$ ipython --no-banner

In [1]: import numpy as np

In [2]: np.set_printoptions(precision=3, suppress=True, linewidth=140)

In [3]: A = np.loadtxt("a.csv", delimiter=",")

In [4]: print(A)
[[  9.   9.   2.   9.   6.   3.   2.   1.]
 [ 16.  18.   6.   9.  11.  10.   5.   1.]
 [ 18.  23.  10.  15.  16.  18.   5.   1.]
 [ 26.  31.  18.  17.  23.  20.  13.   7.]
 [ 28.  31.  18.  22.  28.  22.  18.  13.]
 [ 37.  37.  19.  23.  30.  26.  25.  15.]
 [ 46.  40.  21.  23.  31.  26.  33.  19.]
 [ 52.  43.  24.  30.  34.  35.  42.  19.]
 [ 61.  50.  30.  39.  40.  44.  51.  24.]
 [ 65.  53.  33.  44.  49.  44.  58.  25.]
 [ 71.  54.  40.  44.  54.  45.  63.  28.]
 [ 74.  54.  40.  46.  54.  53.  65.  32.]
 [ 81.  59.  43.  46.  62.  54.  65.  39.]
 [ 87.  61.  46.  50.  67.  62.  73.  46.]
 [ 88.  61.  46.  52.  73.  65.  73.  50.]
 [ 97.  61.  47.  52.  78.  74.  76.  57.]
 [100.  61.  55.  59.  81.  74.  76.  57.]
 [101.  66.  61.  62.  90.  80.  80.  58.]
 [101.  69.  69.  71.  95.  88.  81.  62.]
 [107.  71.  75.  71. 102.  95.  87.  68.]
 [114.  78.  76.  80. 104. 100.  89.  77.]
 [121.  80.  85.  87. 107. 106.  92.  79.]
 [126.  89.  91.  87. 113. 112.  98.  83.]
 [126.  97.  97.  89. 116. 119.  99.  84.]
 [126.  99. 102.  96. 116. 123. 101.  84.]
 [126. 108. 105. 102. 122. 123. 110.  86.]]

In [5]: Y = np.c_[A[:, :3] @ np.array([[3, 2, 3], [0, 1, 1], [0, 1, 0]]), np.array([4, 4, 5, -4, -1, -5, 4, -2, 1, -5, 3, -2, 2, -2, -2, 4, 1, -5, 3, 0, -1, 3, 3, 2, -4, 0])]

In [6]: print(Y)
[[ 27.  29.  36.   4.]
 [ 48.  56.  66.   4.]
 [ 54.  69.  77.   5.]
 [ 78. 101. 109.  -4.]
 [ 84. 105. 115.  -1.]
 [111. 130. 148.  -5.]
 [138. 153. 178.   4.]
 [156. 171. 199.  -2.]
 [183. 202. 233.   1.]
 [195. 216. 248.  -5.]
 [213. 236. 267.   3.]
 [222. 242. 276.  -2.]
 [243. 264. 302.   2.]
 [261. 281. 322.  -2.]
 [264. 283. 325.  -2.]
 [291. 302. 352.   4.]
 [300. 316. 361.   1.]
 [303. 329. 369.  -5.]
 [303. 340. 372.   3.]
 [321. 360. 392.   0.]
 [342. 382. 420.  -1.]
 [363. 407. 443.   3.]
 [378. 432. 467.   3.]
 [378. 446. 475.   2.]
 [378. 453. 477.  -4.]
 [378. 465. 486.   0.]]

In [7]: print(np.round(np.linalg.lstsq(A, Y[:, 0])[0], 3) + 0)
[3. 0. 0. 0. 0. 0. 0. 0.]
